$ ipython --no-banner

In [1]: import numpy as np

In [2]: np.set_printoptions(precision=2, suppress=True, linewidth=200, floatmode="fixed")

In [3]: def rd(a):
   ...:     return np.round(a, 2) + 0
   ...: 

In [4]: A = np.load("layer2.npy")

In [5]: A
Out[5]: 
array([[-0.40, -0.50, -1.50],
       [-1.30, -2.50, -7.39],
       [-1.00,  0.50,  1.55],
       [-1.40, -0.40, -1.12],
       [-0.20, -0.70, -2.11],
       [-0.80,  0.30,  0.99],
       [-0.20, -0.40, -1.19],
       [ 0.10, -0.80, -2.36],
       [-1.30, -1.50, -4.55],
       [ 0.10,  0.70,  2.12],
       [ 0.70,  0.00,  0.04],
       [ 0.60,  1.30,  3.90],
       [ 0.30,  1.10,  3.35],
       [ 0.20,  0.10,  0.25],
       [-0.30, -0.50, -1.50],
       [-0.20, -2.10, -6.33],
       [ 0.90, -0.50, -1.35],
       [ 0.10,  1.80,  5.37]])

In [6]: rd(np.linalg.norm(A, "nuc"))
Out[6]: np.float64(17.62)

In [7]: rd(A[9] @ A[12])
Out[7]: np.float64(7.9)

In [8]: rd(np.linalg.norm(A, axis=0))
Out[8]: array([ 3.03,  4.70, 14.06])

In [9]: rd(np.linalg.norm(A[9], 1)), rd(np.linalg.norm(A[9], np.inf))
Out[9]: (np.float64(2.92), np.float64(2.12))

In [10]: rd(np.linalg.norm(A[9] - A[12]))
Out[10]: np.float64(1.31)

In [11]: rd(np.linalg.norm(A, 1)), rd(np.linalg.norm(A, np.inf))
Out[11]: (np.float64(46.97), np.float64(11.19))

In [12]: rd(np.linalg.norm(A) ** 2 / np.linalg.norm(A, 2) ** 2)
Out[12]: np.float64(1.03)

In [13]: rd(np.linalg.norm(A, 2))
Out[13]: np.float64(14.9)

In [14]: hat = A @ np.linalg.solve(A.T @ A, A.T)

In [15]: rd(hat @ A[:, 1])
Out[15]: array([-0.50, -2.50,  0.50, -0.40, -0.70,  0.30, -0.40, -0.80, -1.50,  0.70,  0.00,  1.30,  1.10,  0.10, -0.50, -2.10, -0.50,  1.80])

In [16]: rd(np.linalg.eigvalsh(hat))
Out[16]: array([0.00, 0.00, 0.00, 0.00, 0.00, 0.00, 0.00, 0.00, 0.00, 0.00, 0.00, 0.00, 0.00, 0.00, 0.00, 1.00, 1.00, 1.00])

In [17]: np.allclose(hat @ hat, hat)
Out[17]: True

In [18]: W0 = np.array([[-0.2, -1.2, 0.4, -2.1],
    ...:     [0.1, -0.9, -0.7, 0.9],
    ...:     [1.7, 1.1, -0.2, -0.1],
    ...:     [0.0, 0.7, 0.2, 0.8]])

In [19]: W0[:, 0] *= 20

In [20]: W0
Out[20]: 
array([[-4.00, -1.20,  0.40, -2.10],
       [ 2.00, -0.90, -0.70,  0.90],
       [34.00,  1.10, -0.20, -0.10],
       [ 0.00,  0.70,  0.20,  0.80]])

In [21]: rng = np.random.default_rng(2128)

In [22]: lab = rng.permutation(4)

In [23]: B = W0[:, lab] * rng.choice([-1, 1], 4)

In [24]: B
Out[24]: 
array([[  4.00,   1.20,  -2.10,   0.40],
       [ -2.00,   0.90,   0.90,  -0.70],
       [-34.00,  -1.10,  -0.10,  -0.20],
       [ -0.00,  -0.70,   0.80,   0.20]])

In [25]: Uu, _, Vh = np.linalg.svd(W0.T @ B)

In [26]: lab
Out[26]: array([0, 1, 3, 2])

In [27]: rd(Uu @ Vh)
Out[27]: 
array([[-1.00,  0.00,  0.00,  0.00],
       [ 0.00, -1.00,  0.00,  0.00],
       [ 0.00,  0.00,  0.00,  1.00],
       [ 0.00,  0.00,  1.00,  0.00]])
